% ipython --no-banner

In [1]: import numpy as np

In [2]: np.set_printoptions(precision=2, suppress=True, linewidth=200)

In [3]: Y = np.array([[4, 1], [2, 2]])

In [4]: cent = np.array([[4, 4], [-1, 5]])

In [5]: A = np.kron(Y, cent)

In [6]: A
Out[6]: 
array([[16, 16,  4,  4],
       [-4, 20, -1,  5],
       [ 8,  8,  8,  8],
       [-2, 10, -2, 10]])

In [7]: Y = A / np.linalg.norm(A, axis=1, keepdims=True)

In [8]: cov = Y @ Y.T

In [9]: (cov - 2 * np.eye(4)).round(6).argmax(axis=1)
Out[9]: array([2, 3, 0, 1])

In [10]: cov
Out[10]: 
array([[1.  , 0.55, 0.86, 0.48],
       [0.55, 1.  , 0.48, 0.86],
       [0.86, 0.48, 1.  , 0.55],
       [0.48, 0.86, 0.55, 1.  ]])

In [11]: np.argwhere(np.triu(np.abs(cov) > 0.95, 1))
Out[11]: array([], shape=(0, 2), dtype=int64)

In [12]: np.round(np.degrees(np.arccos(np.clip(cov[1, 3], -1, 1))), 2)
Out[12]: np.float64(30.96)

In [13]: w, V = np.linalg.eig(cov)

In [14]: np.round(cov @ V[:, 0] - w[0] * V[:, 0], 2) + 0
Out[14]: array([0., 0., 0., 0.])

In [15]: np.sort(np.linalg.eigvals(np.linalg.inv(cov)))
Out[15]: array([ 0.35,  1.21,  4.51, 15.76])

In [16]: np.sort(np.linalg.eigvals(cov.T))
Out[16]: array([0.06, 0.22, 0.83, 2.89])

In [17]: rng = np.random.default_rng(233)

In [18]: z = rng.permutation(4)

In [19]: z
Out[19]: array([0, 3, 1, 2])

In [20]: Y = A[z][:, z]

In [21]: np.round(np.linalg.det(Y), 2), round(float(np.linalg.det(A[z])), 2)
Out[21]: (np.float64(20736.0), 20736.0)

In [22]: Y = np.linalg.invert(A)
---------------------------------------------------------------------------
AttributeError                            Traceback (most recent call last)
Cell In[22], line 1
----> 1 Y = np.linalg.invert(A)

AttributeError: module 'numpy.linalg' has no attribute 'invert'

In [23]: Y = np.linalg.inv(A)

In [24]: np.linalg.inv(Y)
Out[24]: 
array([[16., 16.,  4.,  4.],
       [-4., 20., -1.,  5.],
       [ 8.,  8.,  8.,  8.],
       [-2., 10., -2., 10.]])

In [25]: np.round(A @ Y, 2) + 0
Out[25]: 
array([[1., 0., 0., 0.],
       [0., 1., 0., 0.],
       [0., 0., 1., 0.],
       [0., 0., 0., 1.]])

In [26]: np.round(np.linalg.cond(A), 2)
Out[26]: np.float64(7.38)

In [27]: vec = np.array([6, 4, 9, 9])

In [28]: h1 = np.maximum(A @ vec, 0)

In [29]: A.T @ h1
Out[29]: array([4936, 8344, 2428, 4180])

In [30]: np.maximum(A @ (3 * vec), 0)
Out[30]: array([696, 276, 672, 300])

In [31]: np.maximum(A @ vec, 0) - np.maximum(-A @ vec, 0)
Out[31]: array([232,  92, 224, 100])

In [32]: data = np.loadtxt("layer12.csv", delimiter=",")

In [33]: data
Out[33]: 
array([[  8.,   0.,  36.,  36.,  32.,  28.],
       [ -4.,   0., -18., -18., -16., -14.],
       [ -6.,   0., -27., -27., -24., -21.],
       [ -8.,   0., -36., -36., -32., -28.],
       [ -8.,   0., -36., -36., -32., -28.],
       [  8.,   0.,  36.,  36.,  32.,  28.]])

In [34]: # null space of dimension 5

In [35]: Uu, sv, VT = np.linalg.svd(data)

In [36]: np.argmax(sv[:-1] / (sv[1:] + 1e-6)) + 1
Out[36]: np.int64(1)

In [37]: Y = Uu[:, :1] @ np.diag(sv[:1]) @ VT[:1]

In [38]: np.linalg.matrix_rank(data, rtol=0.05)
Out[38]: np.int64(1)

In [39]: round(np.linalg.norm(data - Y, 2), 2), round(sv[1], 2)
Out[39]: (np.float64(0.0), np.float64(0.0))

In [40]: Y
Out[40]: 
array([[  8.,   0.,  36.,  36.,  32.,  28.],
       [ -4.,   0., -18., -18., -16., -14.],
       [ -6.,   0., -27., -27., -24., -21.],
       [ -8.,   0., -36., -36., -32., -28.],
       [ -8.,   0., -36., -36., -32., -28.],
       [  8.,   0.,  36.,  36.,  32.,  28.]])

In [41]: rk = np.linalg.matrix_rank(data)

In [42]: rk
Out[42]: np.int64(1)

In [43]: ns = np.linalg.svd(data)[2][rk:].T

In [44]: [int(np.linalg.matrix_rank(np.delete(data, i, axis=0))) for i in range(6)]
Out[44]: [1, 1, 1, 1, 1, 1]

In [45]: ns.shape
Out[45]: (6, 5)

In [46]: [int(np.linalg.matrix_rank(data[:, :j + 1])) for j in range(6)]
Out[46]: [1, 1, 1, 1, 1, 1]

In [47]: np.abs(data).max()
Out[47]: np.float64(36.0)

In [48]: np.linalg.rank(data)
---------------------------------------------------------------------------
AttributeError                            Traceback (most recent call last)
Cell In[48], line 1
----> 1 np.linalg.rank(data)

AttributeError: module 'numpy.linalg' has no attribute 'rank'

In [49]: data - data[0]
Out[49]: 
array([[  0.,   0.,   0.,   0.,   0.,   0.],
       [-12.,   0., -54., -54., -48., -42.],
       [-14.,   0., -63., -63., -56., -49.],
       [-16.,   0., -72., -72., -64., -56.],
       [-16.,   0., -72., -72., -64., -56.],
       [  0.,   0.,   0.,   0.,   0.,   0.]])

In [50]: data[:, 6]
---------------------------------------------------------------------------
IndexError                                Traceback (most recent call last)
Cell In[50], line 1
----> 1 data[:, 6]

IndexError: index 6 is out of bounds for axis 1 with size 6

In [51]: np.round(np.linalg.norm(data, 2) / np.linalg.norm(data), 2)
Out[51]: np.float64(1.0)

In [52]: np.linalg.matrix_rank(data, rtol=0.1)
Out[52]: np.int64(1)

In [53]: np.argsort(-np.linalg.norm(data, axis=0).round(6), kind="stable")[:3]
Out[53]: array([2, 3, 4])

In [54]: th = np.radians(90)

In [55]: Rm = np.eye(6)

In [56]: Rm[1, 1] = Rm[2, 2] = np.cos(th)

In [57]: Rm[1, 2], Rm[2, 1] = -np.sin(th), np.sin(th)

In [58]: Rm.round(2) + 0
Out[58]: 
array([[ 1.,  0.,  0.,  0.,  0.,  0.],
       [ 0.,  0., -1.,  0.,  0.,  0.],
       [ 0.,  1.,  0.,  0.,  0.,  0.],
       [ 0.,  0.,  0.,  1.,  0.,  0.],
       [ 0.,  0.,  0.,  0.,  1.,  0.],
       [ 0.,  0.,  0.,  0.,  0.,  1.]])

In [59]: Y = data @ Rm.T

In [60]: np.abs(Y - data).max(axis=0)
Out[60]: array([ 0., 36., 36.,  0.,  0.,  0.])

In [61]: np.round(np.linalg.svd(data, compute_uv=False), 2) + 0, np.round(np.linalg.svd(Y, compute_uv=False), 2) + 0
Out[61]: 
(array([146.57,   0.  ,   0.  ,   0.  ,   0.  ,   0.  ]),
 array([146.57,   0.  ,   0.  ,   0.  ,   0.  ,   0.  ]))

In [62]: np.allclose(data @ data.T, Y @ Y.T)
Out[62]: True

In [63]: Y.round(2) + 0
Out[63]: 
array([[  8., -36.,   0.,  36.,  32.,  28.],
       [ -4.,  18.,   0., -18., -16., -14.],
       [ -6.,  27.,   0., -27., -24., -21.],
       [ -8.,  36.,   0., -36., -32., -28.],
       [ -8.,  36.,   0., -36., -32., -28.],
       [  8., -36.,   0.,  36.,  32.,  28.]])

In [64]: np.allclose(np.linalg.norm(data, axis=1), np.linalg.norm(Y, axis=1))
Out[64]: True

In [65]: W0 = np.load("sample17.npy")

In [66]: W0
Out[66]: 
array([[ 1,  0,  2,  2],
       [ 0,  0,  0,  0],
       [ 2,  0, 22, 16],
       [ 2,  0, 16, 14]])

In [67]: Uu, sv, VT = np.linalg.svd(W0)

In [68]: sv.round(2) + 0
Out[68]: array([34.73,  1.64,  0.63,  0.  ])

In [69]: Y = Uu[:, :3] @ np.diag(sv[:3]) @ VT[:3]

In [70]: np.linalg.matrix_rank(W0, rtol=0.05)
Out[70]: np.int64(1)

In [71]: round(np.linalg.norm(W0 - Y, 2), 2), round(float(sv[3]), 2)
Out[71]: (np.float64(0.0), 0.0)

In [72]: Y.round(2) + 0
Out[72]: 
array([[ 1.,  0.,  2.,  2.],
       [ 0.,  0.,  0.,  0.],
       [ 2.,  0., 22., 16.],
       [ 2.,  0., 16., 14.]])

In [73]: round(float(np.abs(W0 - Y).max()), 2)
Out[73]: 0.0

In [74]: w, V = np.linalg.eigh(W0)

In [75]: (w > 1e-8).sum(), (w < -1e-8).sum()
Out[75]: (np.int64(3), np.int64(0))

In [76]: w.sum(), np.trace(W0)
Out[76]: (np.float64(37.0), np.int64(37))

In [77]: np.abs(V[:, -1]).round(6).argmax()
Out[77]: np.int64(2)

In [78]: np.unique(w.round(6) + 0, return_counts=True)[1]
Out[78]: array([1, 1, 1, 1])

In [79]: np.round(np.linalg.svd(W0, compute_uv=False), 2) + 0
Out[79]: array([34.73,  1.64,  0.63,  0.  ])

In [80]: np.round(V.T @ V, 2) + 0
Out[80]: 
array([[1., 0., 0., 0.],
       [0., 1., 0., 0.],
       [0., 0., 1., 0.],
       [0., 0., 0., 1.]])

In [81]: [round(float(x), 2) for x in np.linalg.svd(W0, compute_uv=False)[:3]]
Out[81]: [34.73, 1.64, 0.63]

In [82]: round(np.linalg.norm(W0, 2) / np.linalg.norm(W0), 2)
Out[82]: np.float64(1.0)

In [83]: m1 = np.load("data.npy")

In [84]: m1
Out[84]: 
array([[ 10.93,   4.03,  12.35,   8.43,   3.22],
       [-14.65,  -6.82,  -9.73,  -3.95, -12.2 ],
       [ -8.98,  -7.31,  -0.5 ,  -2.46,  -6.76],
       [  0.57,  -0.61,   3.77,   3.3 ,  -2.86],
       [  2.51,  -0.86,   7.06,   3.78,  -0.94],
       [ 13.05,   2.32,  18.11,   8.32,   6.33],
       [ -4.76,  -0.06,  -5.04,   1.95,  -8.04],
       [ 11.69,   5.02,  12.  ,   9.09,   3.21],
       [-13.78, -11.43,  -1.53,  -5.69,  -8.2 ],
       [  6.38,   2.63,   7.62,   6.45,   0.1 ],
       [ 12.78,   8.52,   8.38,  10.93,   1.74]])

In [85]: rk = np.linalg.matrix_rank(m1)

In [86]: rk
Out[86]: np.int64(3)

In [87]: ns = np.linalg.svd(m1)[2][rk:].T

In [88]: ns.shape
Out[88]: (5, 2)

In [89]: [int(np.linalg.matrix_rank(m1[:, :j + 1])) for j in range(5)]
Out[89]: [1, 2, 3, 3, 3]

In [90]: [int(np.linalg.matrix_rank(np.delete(m1, i, axis=0))) for i in range(11)]
Out[90]: [3, 3, 3, 3, 3, 3, 3, 3, 3, 3, 3]

In [91]: Y = m1 / np.linalg.norm(m1, axis=1, keepdims=True)

In [92]: cov = Y @ Y.T

In [93]: round(np.degrees(np.arccos(np.clip(cov[2, 5], -1, 1))), 2)
Out[93]: np.float64(127.68)

In [94]: (cov - 2 * np.eye(11)).round(6).argmax(axis=1)
Out[94]: array([7, 2, 8, 4, 9, 0, 1, 0, 2, 7, 7])

In [95]: (np.abs(cov) > 0.9).astype(int)
Out[95]: 
array([[1, 0, 0, 0, 0, 1, 0, 1, 0, 1, 1],
       [0, 1, 0, 0, 0, 0, 0, 0, 0, 0, 0],
       [0, 0, 1, 0, 0, 0, 0, 0, 1, 0, 0],
       [0, 0, 0, 1, 0, 0, 0, 0, 0, 0, 0],
       [0, 0, 0, 0, 1, 0, 0, 0, 0, 0, 0],
       [1, 0, 0, 0, 0, 1, 0, 1, 0, 1, 0],
       [0, 0, 0, 0, 0, 0, 1, 0, 0, 0, 0],
       [1, 0, 0, 0, 0, 1, 0, 1, 0, 1, 1],
       [0, 0, 1, 0, 0, 0, 0, 0, 1, 0, 0],
       [1, 0, 0, 0, 0, 1, 0, 1, 0, 1, 1],
       [1, 0, 0, 0, 0, 0, 0, 1, 0, 1, 1]])

In [96]: np.linalg.norm(Y, axis=1)
Out[96]: array([1., 1., 1., 1., 1., 1., 1., 1., 1., 1., 1.])

In [97]: cen = m1 - m1.mean(axis=0)

In [98]: Uu, sv, VT = np.linalg.svd(cen, full_matrices=False)

In [99]: sv.round(2) + 0
Out[99]: array([51.46, 13.63,  0.  ,  0.  ,  0.  ])

In [100]: arr = np.tril(np.array([[3, 3, -1, 2, 3, 0],
     ...:     [-2, 3, 0, -1, -1, 2],
     ...:     [2, -1, 2, -3, 2, 1],
     ...:     [-1, 2, 3, 0, 3, 1],
     ...:     [-2, 2, 1, 2, 0, 2],
     ...:     [2, 2, 2, 2, -3, 0]]), -1) + np.eye(6, dtype=int)

In [101]: arr
Out[101]: 
array([[ 1,  0,  0,  0,  0,  0],
       [-2,  1,  0,  0,  0,  0],
       [ 2, -1,  1,  0,  0,  0],
       [-1,  2,  3,  1,  0,  0],
       [-2,  2,  1,  2,  1,  0],
       [ 2,  2,  2,  2, -3,  1]])

In [102]: # triangular

In [103]: Uu, sv = np.linalg.svd(arr)
---------------------------------------------------------------------------
ValueError                                Traceback (most recent call last)
Cell In[103], line 1
----> 1 Uu, sv = np.linalg.svd(arr)

ValueError: too many values to unpack (expected 2)

In [104]: Uu, sv, VT = np.linalg.svd(arr, full_matrices=False)

In [105]: np.abs(VT[0])
Out[105]: array([0.06, 0.59, 0.59, 0.47, 0.27, 0.11])

In [106]: np.round(Uu.T @ arr @ VT.T, 2) + 0
Out[106]: 
array([[5.98, 0.  , 0.  , 0.  , 0.  , 0.  ],
       [0.  , 4.93, 0.  , 0.  , 0.  , 0.  ],
       [0.  , 0.  , 2.19, 0.  , 0.  , 0.  ],
       [0.  , 0.  , 0.  , 1.38, 0.  , 0.  ],
       [0.  , 0.  , 0.  , 0.  , 0.43, 0.  ],
       [0.  , 0.  , 0.  , 0.  , 0.  , 0.03]])

In [107]: sv
Out[107]: array([5.98, 4.93, 2.19, 1.38, 0.43, 0.03])

In [108]: np.cumsum(sv ** 2) / np.sum(sv ** 2)
Out[108]: array([0.53, 0.9 , 0.97, 1.  , 1.  , 1.  ])

In [109]: arr @ arr
Out[109]: 
array([[ 1,  0,  0,  0,  0,  0],
       [-4,  1,  0,  0,  0,  0],
       [ 6, -2,  1,  0,  0,  0],
       [ 0,  1,  6,  1,  0,  0],
       [-8,  7,  8,  4,  1,  0],
       [ 8,  0,  7, -2, -6,  1]])

In [110]: np.linalg.matrix_rank(arr - arr[0, 0] * np.eye(6))
Out[110]: np.int64(5)

In [111]: vec = np.array([1, 2, 2, 0, 2, 2])

In [112]: y = arr @ vec

In [113]: y
Out[113]: array([1, 0, 2, 9, 6, 6])

In [114]: np.linalg.solve(arr, y + arr[:, 3])
Out[114]: array([1., 2., 2., 1., 2., 2.])

In [115]: Y = np.array([[8, 6, 1], [-7, 2, 7], [3, -5, 6]])

In [116]: mat = Y - Y.T

In [117]: mat
Out[117]: 
array([[  0,  13,  -2],
       [-13,   0,  12],
       [  2, -12,   0]])

In [118]: np.allclose(mat, mat.T)
Out[118]: False

In [119]: np.linalg.determinant(mat)
---------------------------------------------------------------------------
AttributeError                            Traceback (most recent call last)
Cell In[119], line 1
----> 1 np.linalg.determinant(mat)

AttributeError: module 'numpy.linalg' has no attribute 'determinant'

In [120]: round(float(np.abs(np.linalg.eigvals(mat)).max()), 2)
Out[120]: 17.8

In [121]: np.round(np.sort(np.abs(np.linalg.eigvals(mat))), 2) + 0
Out[121]: array([ 0. , 17.8, 17.8])

In [122]: np.allclose(mat @ mat.T, mat.T @ mat)
Out[122]: True

In [123]: assert mat == mat.T
---------------------------------------------------------------------------
ValueError                                Traceback (most recent call last)
Cell In[123], line 1
----> 1 assert mat == mat.T

ValueError: The truth value of an array with more than one element is ambiguous. Use a.any() or a.all()

In [124]: mat @ mat
Out[124]: 
array([[-173,   24,  156],
       [  24, -313,   26],
       [ 156,   26, -148]])

In [125]: np.linalg.matrix_power(mat, 2)
Out[125]: 
array([[-173,   24,  156],
       [  24, -313,   26],
       [ 156,   26, -148]])
